% ipython --no-banner

In [1]: import numpy as np

In [2]: np.set_printoptions(precision=3, suppress=True, linewidth=140)

In [3]: feats = np.array([[2, 2, -3, 6], [3, -3, 2, -4], [-3, 2, 1, -2], [-1, -3, 0, 0]])

In [4]: rank = np.linalg.matrix_rank(feats)

In [5]: print(rank)
3

In [6]: N = np.linalg.svd(feats)[2][rank:].T

In [7]: print(np.round(N @ N.T, 3) + 0)
[[0.  0.  0.  0. ]
 [0.  0.  0.  0. ]
 [0.  0.  0.8 0.4]
 [0.  0.  0.4 0.2]]

In [8]: print(np.round(N[:, 0] / N[np.abs(N[:, 0]).round(6).argmax(), 0], 3) + 0)
[0.  0.  1.  0.5]

In [9]: print(np.round(feats @ N, 3) + 0)
[[0.]
 [0.]
 [0.]
 [0.]]

In [10]: print([int(np.linalg.matrix_rank(feats[:i])) for i in range(1, len(feats) + 1)])
[1, 2, 3, 3]

In [11]: print(N.shape)
(4, 1)

In [12]: print([int(np.linalg.matrix_rank(feats[:, :j + 1])) for j in range(4)])
[1, 2, 3, 3]

In [13]: proj = np.triu(np.array([[2, -4, -3, -6], [-3, 4, 7, 2], [9, -5, 0, 2], [8, -6, -4, 7]]), 1) + np.eye(4)

In [14]: Y = proj @ feats @ np.linalg.inv(proj)

In [15]: print(np.round(np.poly(Y), 3) + 0)
[  1.   0. -32. 111.   0.]

In [16]: print(proj @ feats - feats @ proj)
[[  3.  32. -19.  36.]
 [-23.  20.  37.   6.]
 [ -2. -18. -23. -24.]
 [  0.  -4.  18.   0.]]

In [17]: print(Y)
[[   5.   46. -321.  608.]
 [ -20.  -75.  474. -936.]
 [  -5.  -24.  154. -292.]
 [  -1.   -7.   46.  -84.]]

In [18]: print(np.round(np.linalg.eigvals(Y), 3) + 0)
[-6.93 +0.j     0.   +0.j     3.465+2.003j  3.465-2.003j]

In [19]: print(np.round(np.linalg.det(2 * Y), 3), round(np.linalg.det(Y), 3))
0.0 0.0

In [20]: print(np.round(np.poly(Y), 3) + 0)
[  1.   0. -32. 111.   0.]

In [21]: print(np.round(np.linalg.det(Y.T), 3))
0.0

In [22]: print(np.einsum("ii->", Y))
0.0

In [23]: print(round(np.linalg.eigvals(Y).sum().real, 3))
0.0

In [24]: print(np.kron(np.eye(2, dtype=int), Y))
[[   5.   46. -321.  608.    0.    0.   -0.    0.]
 [ -20.  -75.  474. -936.   -0.   -0.    0.   -0.]
 [  -5.  -24.  154. -292.   -0.   -0.    0.   -0.]
 [  -1.   -7.   46.  -84.   -0.   -0.    0.   -0.]
 [   0.    0.   -0.    0.    5.   46. -321.  608.]
 [  -0.   -0.    0.   -0.  -20.  -75.  474. -936.]
 [  -0.   -0.    0.   -0.   -5.  -24.  154. -292.]
 [  -0.   -0.    0.   -0.   -1.   -7.   46.  -84.]]

In [25]: print(round(float(np.linalg.det(Y[::-1])), 3))
0.0

In [26]: print(np.einsum("ij,ji->", Y, Y))
64.0

In [27]: m1 = np.load("a.npy")

In [28]: print(m1)
[[4.02 5.   3.   1.  ]
 [5.   5.02 3.   3.  ]
 [0.   3.   1.02 2.  ]
 [4.   5.   3.   1.02]]

In [29]: print(np.allclose(m1, m1.T))
False

In [30]: print(np.sort(np.abs(np.linalg.eigvals(m1))))
[ 0.02   0.957  0.957 12.675]

In [31]: print(np.round(np.trace(m1), 3))
11.08

In [32]: print(round(float(np.linalg.det(m1)), 3))
0.232

In [33]: print(np.allclose(m1 @ m1.T, m1.T @ m1))
False

In [34]: print(np.linalg.cond(m1) > 100)
True

In [35]: def softmax(z):
    ...:     e = np.exp(z - z.max(axis=-1, keepdims=True))
    ...:     return e / e.sum(axis=-1, keepdims=True)
    ...: 

In [36]: print(softmax(m1[3] + 4))
[0.242 0.657 0.089 0.012]

In [37]: print(softmax(m1[3]))
[0.242 0.657 0.089 0.012]

In [38]: scores = m1 @ m1.T / np.sqrt(4)

In [39]: print(np.round(softmax(scores), 3) + 0)
[[0.045 0.912 0.    0.043]
 [0.004 0.992 0.    0.004]
 [0.103 0.786 0.005 0.105]
 [0.044 0.913 0.    0.043]]

In [40]: print(np.round(softmax(scores + np.triu(np.full(scores.shape, -np.inf), 1)), 3) + 0)
[[1.    0.    0.    0.   ]
 [0.004 0.996 0.    0.   ]
 [0.115 0.879 0.006 0.   ]
 [0.044 0.913 0.    0.043]]

In [41]: print(softmax(scores)[3] @ m1)
[4.914 5.018 3.    2.827]

In [42]: rng = np.random.default_rng(436195)

In [43]: lab = rng.permutation(4)

In [44]: print(lab)
[3 1 0 2]

In [45]: Y = m1[lab][:, lab]

In [46]: print(np.sort(np.abs(np.linalg.eigvals(Y))))
[ 0.02   0.957  0.957 12.675]

In [47]: print(round(np.linalg.det(Y), 3), np.round(np.linalg.det(m1[lab]), 3))
0.232 0.232

In [48]: F = np.loadtxt("m.csv", delimiter=",")

In [49]: print(F)
[[ 0.013 -0.092  0.066 -0.013]
 [-0.092  0.645 -0.461  0.092]
 [ 0.066 -0.461  0.329 -0.066]
 [-0.013  0.092 -0.066  0.013]]

In [50]: # projection: eigenvalues are 0 or 1

In [51]: Uu, sig, Vt = np.linalg.svd(F)

In [52]: print(sig.round(3) + 0)
[1. 0. 0. 0.]

In [53]: Y = Uu[:, :1] @ np.diag(sig[:1]) @ Vt[:1]

In [54]: print(np.round(np.abs(F - Y).max(), 3))
0.0

In [55]: print(np.einsum("ij,ji->", F, F))
1.0

In [56]: print(round(np.linalg.det(2 * F), 3), round(float(np.linalg.det(F)), 3))
-0.0 -0.0

In [57]: print(round(float(np.linalg.det(F[::-1])), 3))
0.0

In [58]: print(np.round(np.poly(F), 3) + 0)
[ 1. -1.  0.  0.  0.]

In [59]: print(np.round(np.linalg.eigvals(F).sum().real, 3))
1.0

In [60]: print(np.kron(np.eye(2, dtype=int), F))
[[ 0.013 -0.092  0.066 -0.013  0.    -0.     0.    -0.   ]
 [-0.092  0.645 -0.461  0.092 -0.     0.    -0.     0.   ]
 [ 0.066 -0.461  0.329 -0.066  0.    -0.     0.    -0.   ]
 [-0.013  0.092 -0.066  0.013 -0.     0.    -0.     0.   ]
 [ 0.    -0.     0.    -0.     0.013 -0.092  0.066 -0.013]
 [-0.     0.    -0.     0.    -0.092  0.645 -0.461  0.092]
 [ 0.    -0.     0.    -0.     0.066 -0.461  0.329 -0.066]
 [-0.     0.    -0.     0.    -0.013  0.092 -0.066  0.013]]

In [61]: print(np.round(np.linalg.eigvals(F), 3) + 0)
[0. 1. 0. 0.]

In [62]: print(round(np.linalg.norm(feats[2], 1), 3), round(np.linalg.norm(feats[2], np.inf), 3))
8.0 3.0

In [63]: print(np.linalg.norm(feats, axis=1))
[7.28  6.164 4.243 3.162]

In [64]: print(np.round(np.linalg.norm(feats[2] - feats[0]), 3))
10.247

In [65]: print(round(float(np.linalg.norm(feats, "nuc")), 3))
17.46

In [66]: print(round(float(np.linalg.norm(feats) ** 2 / np.linalg.norm(feats, 2) ** 2), 3))
1.496

In [67]: lab = rng.permutation(4)

In [68]: print(lab)
[1 0 3 2]

In [69]: Y = F[lab][:, lab]

In [70]: print(np.diag(Y))
[0.645 0.013 0.013 0.329]

In [71]: print(np.round(np.sort(np.abs(np.linalg.eigvals(Y))), 3) + 0)
[0. 0. 0. 1.]

In [72]: print(np.trace(Y))
1.0

In [73]: print(Y)
[[ 0.645 -0.092  0.092 -0.461]
 [-0.092  0.013 -0.013  0.066]
 [ 0.092 -0.013  0.013 -0.066]
 [-0.461  0.066 -0.066  0.329]]

In [74]: print(round(np.linalg.det(Y), 3), round(np.linalg.det(F[lab]), 3))
-0.0 0.0
